$ python3 -q
>>> import numpy as np
>>> from numpy import linalg as LA
>>> np.set_printoptions(precision=1, suppress=True, linewidth=140, floatmode="fixed")
>>> W0 = np.loadtxt("x.csv", delimiter=",")
>>> W0
array([[-0.3,  0.9,  0.3,  1.4,  0.0,  0.2],
       [ 0.4, -0.9,  0.3,  0.9,  0.8, -0.8],
       [-0.3, -1.2, -0.5, -0.3,  0.3,  0.9],
       [-0.4, -1.7, -1.6, -0.2,  2.0,  1.3],
       [ 0.3,  1.1, -0.8,  1.2, -1.0, -0.4],
       [ 0.3, -0.9, -0.8, -0.8,  0.3,  0.1],
       [ 0.3,  0.5, -1.6,  0.4, -0.6, -0.5],
       [ 2.0, -0.1,  1.1, -0.2, -0.9, -0.1],
       [-0.4,  2.0,  0.8, -0.6, -1.4,  0.1],
       [-0.1, -1.3, -1.6,  0.2,  0.0,  0.2],
       [-0.2,  0.5,  0.0,  0.0,  0.1,  0.5],
       [-1.4, -1.2, -2.9,  0.4,  0.2, -0.8],
       [-0.6, -1.7, -0.6,  1.1,  0.8, -0.9],
       [-4.8, -2.4,  6.3, -0.3, -0.6, -2.1],
       [-1.0, -1.1,  0.2, -0.3, -1.1, -1.2],
       [-0.9,  1.6, -0.7, -1.4, -0.8,  1.8]])
>>> dist = LA.norm(W0[:, None] - W0[None], axis=-1)
>>> LA.matrix_rank(dist ** 2)
np.int64(8)
>>> dist.shape
(16, 16)
>>> dist[13]
array([ 8.7,  8.4,  8.8, 10.0,  9.7,  9.2, 10.0,  9.1,  8.6,  9.6,  8.8, 10.0,  8.4,  0.0,  7.4,  9.8])
>>> dist.mean(axis=1).argmax()
np.int64(13)
>>> LA.norm(W0, axis=1)
array([1.7, 1.8, 1.7, 3.4, 2.1, 1.5, 1.9, 2.5, 2.7, 2.1, 0.7, 3.6, 2.5, 8.6, 2.2, 3.1])
>>> dist[:5, :5]
array([[0.0, 2.4, 2.9, 4.3, 1.7],
       [2.4, 0.0, 2.4, 3.5, 3.0],
       [2.9, 2.4, 0.0, 2.1, 3.4],
       [4.3, 3.5, 2.1, 0.0, 4.8],
       [1.7, 3.0, 3.4, 4.8, 0.0]])
>>> P = W0 @ LA.solve(W0.T @ W0, W0.T)
>>> np.round(np.diag(P), 1) + 0
array([0.5, 0.2, 0.4, 0.5, 0.4, 0.2, 0.2, 0.6, 0.3, 0.3, 0.0, 0.5, 0.2, 0.9, 0.4, 0.5])
>>> P @ W0[:, 1]
array([ 0.9, -0.9, -1.2, -1.7,  1.1, -0.9,  0.5, -0.1,  2.0, -1.3,  0.5, -1.2, -1.7, -2.4, -1.1,  1.6])
>>> m1 = np.vander(np.arange(4) - 2, 3, increasing=True)
>>> m1
array([[ 1, -2,  4],
       [ 1, -1,  1],
       [ 1,  0,  0],
       [ 1,  1,  1]])
>>> P = m1 @ LA.solve(m1.T @ m1, m1.T)
>>> np.round(LA.eigvalsh(P), 1) + 0
array([0.0, 1.0, 1.0, 1.0])
>>> np.round((np.eye(4) - P) @ m1, 1) + 0
array([[0.0, 0.0, 0.0],
       [0.0, 0.0, 0.0],
       [0.0, 0.0, 0.0],
       [0.0, 0.0, 0.0]])
>>> x = np.array([0, 1, 2])
>>> np.sign((m1 @ x).round(6))
array([1, 1, 0, 1])
>>> (m1 * x).sum(axis=1)
array([6, 1, 0, 3])
>>> m1 @ np.eye(3)[0]
array([1.0, 1.0, 1.0, 1.0])
>>> K = np.array([[9.0, 3.0, 0.0, 0.0],
...     [3.0, 0.0, 3.0, 0.0],
...     [0.0, 3.0, 4.0, 3.0],
...     [0.0, 0.0, 3.0, 0.0]])
>>> [round(float(LA.det(K[:i, :i])), 2) + 0 for i in range(1, 5)]
[9.0, -9.0, -117.0, 81.0]
>>> arr = np.load("dump.npy")
>>> arr
array([[3.0, 1.0, 1.0, 1.0, 1.0, 1.0],
       [1.0, 3.0, 1.0, 1.0, 1.0, 1.0],
       [1.0, 1.0, 3.0, 1.0, 1.0, 1.0],
       [1.0, 1.0, 1.0, 3.0, 1.0, 1.0],
       [1.0, 1.0, 1.0, 1.0, 3.0, 1.0],
       [1.0, 1.0, 1.0, 1.0, 1.0, 3.0]])
>>> # symmetric
>>> ev, V = LA.eigh(arr)
>>> x = np.array([7, 7, 4, 6, 5, 2])
>>> LA.eigvalsh(arr[1:, 1:])
array([2.0, 2.0, 2.0, 2.0, 7.0])
>>> V * np.abs(ev) @ V.T
array([[3.0, 1.0, 1.0, 1.0, 1.0, 1.0],
       [1.0, 3.0, 1.0, 1.0, 1.0, 1.0],
       [1.0, 1.0, 3.0, 1.0, 1.0, 1.0],
       [1.0, 1.0, 1.0, 3.0, 1.0, 1.0],
       [1.0, 1.0, 1.0, 1.0, 3.0, 1.0],
       [1.0, 1.0, 1.0, 1.0, 1.0, 3.0]])
>>> round(float(x @ arr @ x / (x @ x)), 1), np.round(ev[0], 1), np.round(ev[-1], 1)
(7.4, np.float64(2.0), np.float64(8.0))
>>> V * np.sqrt(ev) @ V.T
array([[1.6, 0.2, 0.2, 0.2, 0.2, 0.2],
       [0.2, 1.6, 0.2, 0.2, 0.2, 0.2],
       [0.2, 0.2, 1.6, 0.2, 0.2, 0.2],
       [0.2, 0.2, 0.2, 1.6, 0.2, 0.2],
       [0.2, 0.2, 0.2, 0.2, 1.6, 0.2],
       [0.2, 0.2, 0.2, 0.2, 0.2, 1.6]])
>>> np.abs(arr).sum(axis=1).max(), round(np.abs(ev).max(), 1)
(np.float64(8.0), np.float64(8.0))
>>> x = np.array([3, 0, 1, 0, 1, 2])
>>> target = arr @ x
>>> target
array([13.0,  7.0,  9.0,  7.0,  9.0, 11.0])
>>> np.round(LA.solve(arr, target + arr[:, 5]), 1) + 0
array([3.0, 0.0, 1.0, 0.0, 1.0, 3.0])
>>> np.round(LA.solve(arr, target), 1) + 0
array([3.0, 0.0, 1.0, 0.0, 1.0, 2.0])
>>> feats = np.loadtxt("run8.csv", delimiter=",")
>>> feats
array([[-20.1,  27.0, -21.4,  22.7],
       [  6.2, -20.1,   2.2, -21.3],
       [ 11.3,  17.3, -19.4,  -7.2],
       [-12.0,   1.9,  12.9,  12.6],
       [ -1.9,  12.2,  -6.3,  29.0],
       [ -1.5,  14.2,  27.8,   4.3],
       [ 13.3,  15.6,  -7.4,  13.2],
       [-34.3,  12.8,  13.4, -27.6],
       [  8.2,   3.4,  -9.9,   7.0],
       [-15.6,   6.2, -18.0,  22.0],
       [ 25.6,  10.9,   7.4,  15.5],
       [-39.7, -10.4,  -5.5, -17.4],
       [-14.0, -13.4,   0.3,  22.5],
       [ 10.9,   4.6,   0.1,  -1.4],
       [-51.6, -25.7,  27.6,  10.1],
       [ -6.8,  21.4,  -2.4,   6.2],
       [ -2.5,   6.9, -27.2,  -9.4],
       [ -3.0,  10.0,   0.5, -28.1],
       [ -2.4,   4.5,  10.4,   4.5],
       [-20.3, -10.0,   5.0,  21.8],
       [ -0.9,   8.2,  -6.0,   8.0],
       [ 23.7,   5.1,   0.1, -13.8],
       [ -5.7, -18.6,  -2.8,   8.5],
       [-18.4,  -3.0,   5.3,  21.2],
       [ -1.2,  -3.0,   1.9, -13.2],
       [  8.9, -12.7, -23.4,  12.0],
       [ -4.5,  23.3, -38.0,  -4.7],
       [ 22.6,  13.1, -27.4, -15.4],
       [-11.4,  -8.7,  30.1, -11.9],
       [ -4.6,   0.7, -17.2,  37.4]])
>>> Ac = (feats - feats.mean(axis=0)) / feats.std(axis=0)
>>> np.argwhere(np.abs(Ac) > 2)
array([[11,  0],
       [14,  0],
       [14,  1],
       [26,  2],
       [28,  2]])
>>> beta = LA.lstsq(np.delete(Ac, 1, axis=1), Ac[:, 1])[0]
>>> beta.round(1) + 0
array([ 0.2, -0.3,  0.0])
>>> np.round(1 - np.var(Ac[:, 1] - np.delete(Ac, 1, axis=1) @ beta), 1)
np.float64(0.2)
